$ python3 -q
>>> import numpy as np
>>> np.set_printoptions(suppress=True, linewidth=120)
>>> rnd = lambda a: np.round(a, 1) + 0
>>> mat = np.array([[7.0, -5.0, 8.0, -6.0],
...     [0.0, -2.0, 0.0, 0.0],
...     [6.0, -5.0, 9.0, -6.0],
...     [16.0, -10.0, 20.0, -15.0]])
>>> Uu, sigma, VT = np.linalg.svd(mat)
>>> rnd(sigma)
array([36.5,  2.1,  1. ,  0.2])
>>> out = Uu[:, :1] @ np.diag(sigma[:1]) @ VT[:1]
>>> rnd(np.linalg.norm(mat - out, 2)), rnd(sigma[1])
(np.float64(2.1), np.float64(2.1))
>>> rnd(out)
array([[  6.7,  -4.4,   8.4,  -6.2],
       [  0.3,  -0.2,   0.4,  -0.3],
       [  6.7,  -4.5,   8.5,  -6.3],
       [ 15.8, -10.5,  20. , -14.8]])
>>> np.linalg.matrix_rank(out)
np.int64(1)
>>> rnd(np.abs(mat - out).max())
np.float64(1.8)
>>> np.linalg.matrix_rank(mat, rtol=0.1)
np.int64(1)
>>> np.argsort(-np.linalg.norm(mat, axis=0).round(6), kind="stable")[:3]
array([2, 0, 3])
>>> [round(float(x), 1) for x in np.linalg.svd(mat, compute_uv=False)[:3]]
[36.5, 2.1, 1.0]
>>> round(np.log10(np.linalg.cond(mat)))
2
>>> vec = np.array([3, -3, -5, 2])
>>> target = mat @ vec
>>> target
array([-16.,   6., -24., -52.])
>>> rnd(np.linalg.solve(mat, -3 * target))
array([-9.,  9., 15., -6.])
>>> rnd(np.linalg.solve(mat, target))
array([ 3., -3., -5.,  2.])
>>> rnd(np.linalg.solve(mat, mat[:, 1]))
array([0., 1., 0., 0.])
>>> rnd(np.linalg.solve(mat, target + mat[:, 0]))
array([ 4., -3., -5.,  2.])
